% python3 -q
>>> import numpy as np
>>> from numpy import linalg as LA
>>> np.set_printoptions(precision=3, suppress=True, linewidth=140)
>>> u = np.array([2, 3, -7, 2, 1, 3])
>>> X = u[np.abs(np.subtract.outer(np.arange(6), np.arange(6)))]
>>> print(X)
[[ 2  3 -7  2  1  3]
 [ 3  2  3 -7  2  1]
 [-7  3  2  3 -7  2]
 [ 2 -7  3  2  3 -7]
 [ 1  2 -7  3  2  3]
 [ 3  1  2 -7  3  2]]
>>> # rank 5
>>> print(np.round(LA.eigvalsh(X).min(), 3))
-15.207
>>> print(np.all(LA.eigvalsh(X) > 0))
False
>>> M2 = X / LA.norm(X, axis=1, keepdims=True)
>>> gram = M2 @ M2.T
>>> print(gram)
[[ 1.    -0.237 -0.144 -0.536  0.974 -0.132]
 [-0.237  1.    -0.433 -0.144 -0.368  0.974]
 [-0.144 -0.433  1.    -0.468 -0.144 -0.536]
 [-0.536 -0.144 -0.468  1.    -0.433 -0.144]
 [ 0.974 -0.368 -0.144 -0.433  1.    -0.237]
 [-0.132  0.974 -0.536 -0.144 -0.237  1.   ]]
>>> print([round(float(x), 3) for x in LA.svd(gram, compute_uv=False)[:3]])
[2.658, 2.028, 1.283]
>>> x = np.array([-2, 0, 0, -1, -1, 1])
>>> print(LA.norm(X @ x) <= LA.norm(X, 2) * LA.norm(x) + 1e-9)
True
>>> print(np.sign((X @ x).round(6)))
[-1  0  1 -1 -1  0]
>>> print(X @ np.eye(6)[4])
[ 1.  2. -7.  3.  2.  3.]
>>> mat = np.load("mat.npy")
>>> print(mat)
[[-2 -2  0  0]
 [-2  1  0  0]
 [ 0  0 -2  0]
 [ 0  0  2 -2]]
>>> # 2 groups of indices that never mix
>>> print(np.round(LA.norm(mat, "nuc"), 3))
9.472
>>> print(LA.norm(mat, axis=1).argmax())
0
>>> print(np.round(LA.norm(mat[1] - mat[3]), 3))
3.606
>>> print(round(float(LA.norm(mat, 1)), 3), round(float(LA.norm(mat, np.inf)), 3))
4.0 4.0
>>> print(mat[1] @ mat[3])
0
>>> x = np.array([1, 3, -3, -1])
>>> y = mat @ x
>>> print(y)
[-8  1  6 -4]
>>> print(LA.solve(mat, y + mat[:, 3]))
[ 1.  3. -3. -0.]
>>> print(LA.solve(mat, y))
[ 1.  3. -3. -1.]
>>> print(LA.solve(mat.T, mat[1]))
[-0.  1. -0. -0.]
>>> rng = np.random.default_rng(251)
>>> lab = rng.permutation(4)
>>> M2 = mat[:, lab] * rng.choice([-1, 1], 4)
>>> print(M2)
[[-2  0  0  2]
 [ 1  0  0  2]
 [ 0  0  2  0]
 [ 0 -2 -2  0]]
>>> U, _, Vt = LA.svd(mat.T @ M2)
>>> print(lab)
[1 3 2 0]
>>> ev, vecs = LA.eig(mat)
>>> print(np.sort(LA.eigvals(LA.inv(mat))))
[-0.5   -0.5   -0.333  0.5  ]
>>> print(np.diff(mat, axis=0))
[[ 0  3  0  0]
 [ 2 -1 -2  0]
 [ 0  0  4 -2]]
>>> m1 = np.array([[-0.9, -0.3, 0.3], [-1.1, 1.9, 0.1], [-0.7, -0.5, -0.2]])
>>> print(m1)
[[-0.9 -0.3  0.3]
 [-1.1  1.9  0.1]
 [-0.7 -0.5 -0.2]]
>>> x = np.array([0, -1, -3])
>>> y = m1 @ x
>>> c, lr = np.zeros(3), 1 / LA.norm(m1, 2) ** 2
>>> for i in range(5):
...     c -= lr * m1.T @ (m1 @ c - y)
...     if i % 1 == 0: print(i, round(LA.norm(m1 @ c - y), 3))
... 
0 1.024
1 0.979
2 0.947
3 0.92
4 0.896
>>> print(c)
[ 0.273 -1.023 -0.378]
>>> lab = rng.permutation(3)
>>> print(lab)
[0 2 1]
>>> M2 = m1[lab][:, lab]
>>> print(np.sort(np.abs(LA.eigvals(M2))))
[0.686 0.686 2.016]
>>> print(m1 @ m1)
[[ 0.93 -0.45 -0.36]
 [-1.17  3.89 -0.16]
 [ 1.32 -0.64 -0.22]]
>>> w1 = np.array([[0, 0], [2, 3], [2, 3]])
>>> c = np.array([-1, -1])
>>> H = np.maximum(m1 @ w1 + c, 0)
>>> print((H > 0).mean(axis=0))
[0.333 0.333]
>>> print(LA.matrix_rank(H))
1
>>> W2 = np.array([[-2, -4], [0, -4]])
>>> print(H @ W2)
[[  0.   0.]
 [ -6. -32.]
 [  0.   0.]]
>>> E = np.load("m.npy")
>>> print(E)
[[ 1  2 -3 -2  3 -2]
 [ 1  1  0 -2  0  3]
 [ 2 -1  2  0 -2  2]]
>>> r = LA.matrix_rank(X)
>>> print(r)
5
>>> ns = LA.svd(X)[2][r:].T
>>> print([int(LA.matrix_rank(X[:, :j + 1])) for j in range(6)])
[1, 2, 3, 4, 5, 5]
>>> print([int(LA.matrix_rank(np.delete(X, i, axis=0))) for i in range(6)])
[5, 4, 5, 5, 4, 5]
>>> print(ns.shape)
(6, 1)
>>> print(LA.matrix_rank(X.T @ X), LA.matrix_rank(X @ X.T))
5 5
>>> print(np.round(ns[:, 0] / ns[np.abs(ns[:, 0]).round(6).argmax(), 0], 3) + 0)
[1. 0. 1. 1. 0. 1.]
>>> print(np.round(ns @ ns.T, 3) + 0)
[[0.25 0.   0.25 0.25 0.   0.25]
 [0.   0.   0.   0.   0.   0.  ]
 [0.25 0.   0.25 0.25 0.   0.25]
 [0.25 0.   0.25 0.25 0.   0.25]
 [0.   0.   0.   0.   0.   0.  ]
 [0.25 0.   0.25 0.25 0.   0.25]]
